$ python3 -q
>>> import numpy as np
>>> from numpy import linalg as LA
>>> np.set_printoptions(precision=2, suppress=True, linewidth=140)
>>> rnd = lambda a: np.round(a, 2) + 0
>>> F = np.loadtxt("arr.csv", delimiter=",")
>>> F
array([[-3., -3.,  3.,  1.,  0.,  2., -2.,  2.],
       [-1.,  9., -1., -3.,  0., -3., -3.,  0.],
       [ 0.,  3.,  2., -1., -2., -2.,  3.,  0.],
       [-3., -3., -1.,  1., -2.,  0.,  3., -2.],
       [-1., -6., -2.,  2., -2., -2.,  0.,  1.],
       [-3.,  9., -1., -3.,  2., -3., -1.,  1.],
       [-2.,  3., -3., -1.,  1.,  0.,  1.,  0.],
       [ 0.,  3.,  2., -1.,  3., -1.,  2.,  2.],
       [ 2., -6.,  0.,  2., -3.,  0.,  0.,  1.],
       [-1.,  3.,  1., -1., -3., -3., -2.,  2.],
       [ 2., -3., -3.,  1.,  1.,  2., -2.,  0.],
       [ 1., -9.,  1.,  3., -1.,  3., -1., -2.],
       [-3., -6.,  1.,  2., -2., -3., -1., -2.]])
>>> # rows and columns are dependent
>>> rk = LA.matrix_rank(F)
>>> rk
np.int64(7)
>>> null = LA.svd(F)[2][rk:].T
>>> [int(LA.matrix_rank(F[:i])) for i in range(1, len(F) + 1)]
[1, 2, 3, 4, 5, 6, 7, 7, 7, 7, 7, 7, 7]
>>> [int(LA.matrix_rank(F[:, :j + 1])) for j in range(8)]
[1, 2, 3, 3, 4, 5, 6, 7]
>>> LA.matrix_rank(F.T @ F), LA.matrix_rank(F @ F.T)
(np.int64(7), np.int64(7))
>>> print(rnd(null @ null.T))
[[0.  0.  0.  0.  0.  0.  0.  0. ]
 [0.  0.1 0.  0.3 0.  0.  0.  0. ]
 [0.  0.  0.  0.  0.  0.  0.  0. ]
 [0.  0.3 0.  0.9 0.  0.  0.  0. ]
 [0.  0.  0.  0.  0.  0.  0.  0. ]
 [0.  0.  0.  0.  0.  0.  0.  0. ]
 [0.  0.  0.  0.  0.  0.  0.  0. ]
 [0.  0.  0.  0.  0.  0.  0.  0. ]]
>>> U, sigma, Vh = LA.svd(F)
>>> V = Vh[:(sigma > 1e-8).sum()]
>>> rng = np.random.default_rng(7804)
>>> vec = F[2] + 3 * F[10] + rng.integers(2) * np.eye(8)[0]
>>> vec
array([ 6., -6., -7.,  2.,  1.,  4., -3.,  0.])
>>> np.allclose(V.T @ V @ vec, vec)
True
>>> print(rnd(np.diag(V.T @ V)))
[1.  0.9 1.  0.1 1.  1.  1.  1. ]
>>> LA.lstsq(F[:-1].T, F[-1])[2]
np.int32(7)
>>> np.allclose(F[:-1].T @ LA.lstsq(F[:-1].T, F[-1])[0], F[-1])
True
>>> rnd(F @ LA.pinv(F) @ F)
array([[-3., -3.,  3.,  1.,  0.,  2., -2.,  2.],
       [-1.,  9., -1., -3.,  0., -3., -3.,  0.],
       [ 0.,  3.,  2., -1., -2., -2.,  3.,  0.],
       [-3., -3., -1.,  1., -2.,  0.,  3., -2.],
       [-1., -6., -2.,  2., -2., -2.,  0.,  1.],
       [-3.,  9., -1., -3.,  2., -3., -1.,  1.],
       [-2.,  3., -3., -1.,  1.,  0.,  1.,  0.],
       [ 0.,  3.,  2., -1.,  3., -1.,  2.,  2.],
       [ 2., -6.,  0.,  2., -3.,  0.,  0.,  1.],
       [-1.,  3.,  1., -1., -3., -3., -2.,  2.],
       [ 2., -3., -3.,  1.,  1.,  2., -2.,  0.],
       [ 1., -9.,  1.,  3., -1.,  3., -1., -2.],
       [-3., -6.,  1.,  2., -2., -3., -1., -2.]])
>>> np.unique(F.round(6), axis=0).shape
(13, 8)
>>> W0 = np.load("m.npy")
>>> print(W0)
[[ 1.  -0.9  0.2  0.7  0.1 -0.6 -0.3  0.2 -0.1 -0.4  1.   0.   1.7 -1.  -0.7]
 [-1.2 -0.4 -0.7 -0.7  0.4  0.4 -0.4  0.2  0.1 -0.4 -0.1 -0.6  0.9  2.8 -0.3]
 [-0.2  0.9  1.4  0.2  0.4 -0.2 -1.  -0.1 -0.4  2.2 -0.3  0.7 -0.3 -2.   0.2]
 [ 0.2 -1.8 -0.4  0.   0.4 -0.3 -0.1  0.3  0.7 -0.4  1.3 -0.7  1.3 -0.3 -1.4]
 [-0.2  0.5  1.7 -1.  -0.5  1.   2.2 -0.8 -0.9  0.8 -0.2 -1.   0.8 -0.6  1.4]
 [ 0.1  0.2  1.9 -1.5  0.3 -0.4  1.  -1.3  0.9 -0.6  1.5  0.2 -1.8 -0.6 -0.5]
 [ 1.1 -1.5 -0.8 -1.  -0.9 -1.5 -0.8  1.1  0.2  2.5  0.6 -1.8 -0.3  1.4  0. ]]
>>> Y = W0 + rng.integers(-2, 3, (7, 6)) @ rng.integers(-2, 3, (6, 15))
>>> print(rnd(Y))
[[ -9.   -2.9   1.2   1.7  -4.9   1.4   0.7   2.2   7.9   0.6  12.   -3.   11.7  -5.   11.3]
 [  0.8   5.6  -2.7  -0.7   2.4  -7.6   7.6   4.2   2.1   5.6   5.9   7.4   6.9  -3.2   7.7]
 [  3.8   0.9   3.4  -1.8   3.4  -0.2 -10.   -8.1 -10.4  -2.8  -8.3   0.7  -9.3   3.  -15.8]
 [ -2.8  -2.8  -4.4  -3.    3.4  -9.3  -1.1  -2.7  -0.3  -0.4   4.3  -0.7   5.3  -3.3  -0.4]
 [  4.8   2.5   3.7  -4.   -1.5  -1.    9.2   1.2   1.1   8.8  -2.2  -4.   -1.2  -8.6   0.4]
 [  2.1  -4.8  -4.1  -1.5   3.3  -0.4   1.    0.7  -0.1  -2.6  -6.5  -3.8  -4.8   2.4  -3.5]
 [  3.1  -3.5   3.2  -3.   -4.9   2.5   3.2   2.1   5.2   6.5  -1.4  -9.8  -4.3  -1.6   1. ]]
>>> np.abs(Y - W0).sum(axis=1)
array([73., 74., 81., 39., 50., 42., 50.])
>>> print(rnd(LA.svd(Y - W0, compute_uv=False)))
[38.89 20.6  20.13 12.03 11.02  2.57  0.  ]
>>> LA.matrix_rank(Y - W0, tol=1e-8)
np.int64(6)
